$ ipython --no-banner

In [1]: import numpy as np

In [2]: from numpy import linalg as LA

In [3]: np.set_printoptions(precision=2, suppress=True, linewidth=160, legacy="1.25")

In [4]: M = np.maximum(np.array([[1, 1],
   ...:     [0, 0],
   ...:     [3, 4],
   ...:     [0, 2],
   ...:     [4, 1],
   ...:     [4, 4],
   ...:     [5, 4],
   ...:     [2, 4],
   ...:     [0, 1],
   ...:     [5, 3],
   ...:     [3, 3],
   ...:     [3, 0],
   ...:     [1, 3],
   ...:     [5, 5],
   ...:     [4, 1]]) @ np.array([[-2, -2, 2], [1, 0, -2]]) + np.array([-1, -2, 0]), 0)

In [5]: M
Out[5]: 
array([[0, 0, 0],
       [0, 0, 0],
       [0, 0, 0],
       [1, 0, 0],
       [0, 0, 6],
       [0, 0, 0],
       [0, 0, 2],
       [0, 0, 0],
       [0, 0, 0],
       [0, 0, 4],
       [0, 0, 0],
       [0, 0, 6],
       [0, 0, 0],
       [0, 0, 0],
       [0, 0, 6]])

In [6]: x0 = np.array([-5, -9, 0])

In [7]: np.sign((M @ x0).round(6))
Out[7]: array([ 0,  0,  0, -1,  0,  0,  0,  0,  0,  0,  0,  0,  0,  0,  0])

In [8]: np.einsum("ij,j->i", M, x0)
Out[8]: array([ 0,  0,  0, -5,  0,  0,  0,  0,  0,  0,  0,  0,  0,  0,  0])

In [9]: print((M * x0).sum(axis=1))
[ 0  0  0 -5  0  0  0  0  0  0  0  0  0  0  0]

In [10]: M @ x0
Out[10]: array([ 0,  0,  0, -5,  0,  0,  0,  0,  0,  0,  0,  0,  0,  0,  0])

In [11]: print(LA.norm(M @ x0) <= LA.norm(M, 2) * LA.norm(x0) + 1e-9)
True

In [12]: feats = np.loadtxt("dump.csv", delimiter=",")

In [13]: feats
Out[13]: 
array([[-2., -1.,  0.,  0.],
       [-1.,  4., -1.,  0.],
       [ 0., -1., -1., -1.],
       [ 0.,  0., -1.,  0.]])

In [14]: q, V = LA.qr(feats[:, :2])[0], LA.qr(feats[:, 2:])[0]

In [15]: s = LA.svd(q.T @ V, compute_uv=False)

In [16]: np.degrees(np.arccos(s.clip(0, 1)))
Out[16]: array([43.64, 83.95])

In [17]: w, V = LA.eig(feats)

In [18]: np.sort(LA.eigvals(feats @ feats))
Out[18]: array([ 0.3 ,  2.89,  4.86, 18.95])

In [19]: np.round(feats @ V[:, 0] - w[0] * V[:, 0], 2) + 0
Out[19]: array([0., 0., 0., 0.])

In [20]: print(np.round(np.prod(w), 2))
9.0

In [21]: w
Out[21]: array([ 4.35, -2.21, -1.7 ,  0.55])

In [22]: w, V = LA.eigh(feats)

In [23]: np.abs(V[:, -1])
Out[23]: array([0.15, 0.97, 0.19, 0.04])

In [24]: np.round(V.T @ feats @ V, 2) + 0
Out[24]: 
array([[-2.21,  0.  ,  0.  ,  0.  ],
       [ 0.  , -1.7 ,  0.  ,  0.  ],
       [ 0.  ,  0.  ,  0.55,  0.  ],
       [ 0.  ,  0.  ,  0.  ,  4.35]])

In [25]: print(np.abs(V[:, -1]).round(6).argmax())
1

In [26]: round(float(w.sum()), 2), np.trace(feats)
Out[26]: (1.0, 1.0)

In [27]: LA.eigvalsh(feats + 2 * np.eye(4))
Out[27]: array([-0.21,  0.3 ,  2.55,  6.35])

In [28]: LA.svd(feats, compute_uv=False)
Out[28]: array([4.35, 2.21, 1.7 , 0.55])

In [29]: np.round(V.T @ V, 2) + 0
Out[29]: 
array([[1., 0., 0., 0.],
       [0., 1., 0., 0.],
       [0., 0., 1., 0.],
       [0., 0., 0., 1.]])

In [30]: np.unique(w.round(6) + 0, return_counts=True)[1]
Out[30]: array([1, 1, 1, 1])

In [31]: K = np.loadtxt("x.csv", delimiter=",")

In [32]: K
Out[32]: 
array([[-0.41,  0.82, -0.08],
       [-0.4 ,  0.8 , -0.1 ],
       [-0.4 ,  0.2 ,  0.9 ],
       [ 0.2 , -1.4 , -1.  ]])

In [33]: rng = np.random.default_rng(15940)

In [34]: Y = K + rng.integers(-2, 3, (4, 2)) @ rng.integers(-2, 3, (2, 3))

In [35]: Y
Out[35]: 
array([[ 1.59, -0.18,  0.92],
       [-0.4 ,  0.8 , -0.1 ],
       [ 1.6 , -0.8 ,  1.9 ],
       [ 4.2 , -5.4 ,  1.  ]])

In [36]: LA.matrix_rank(Y - K, tol=1e-8)
Out[36]: 2

In [37]: np.round(LA.svd(Y - K, compute_uv=False), 2) + 0
Out[37]: array([6.87, 0.92, 0.  ])

In [38]: np.abs(Y - K).sum(axis=1)
Out[38]: array([ 4.,  0.,  4., 10.])

In [39]: print(Y - K)
[[ 2. -1.  1.]
 [ 0.  0.  0.]
 [ 2. -1.  1.]
 [ 4. -4.  2.]]
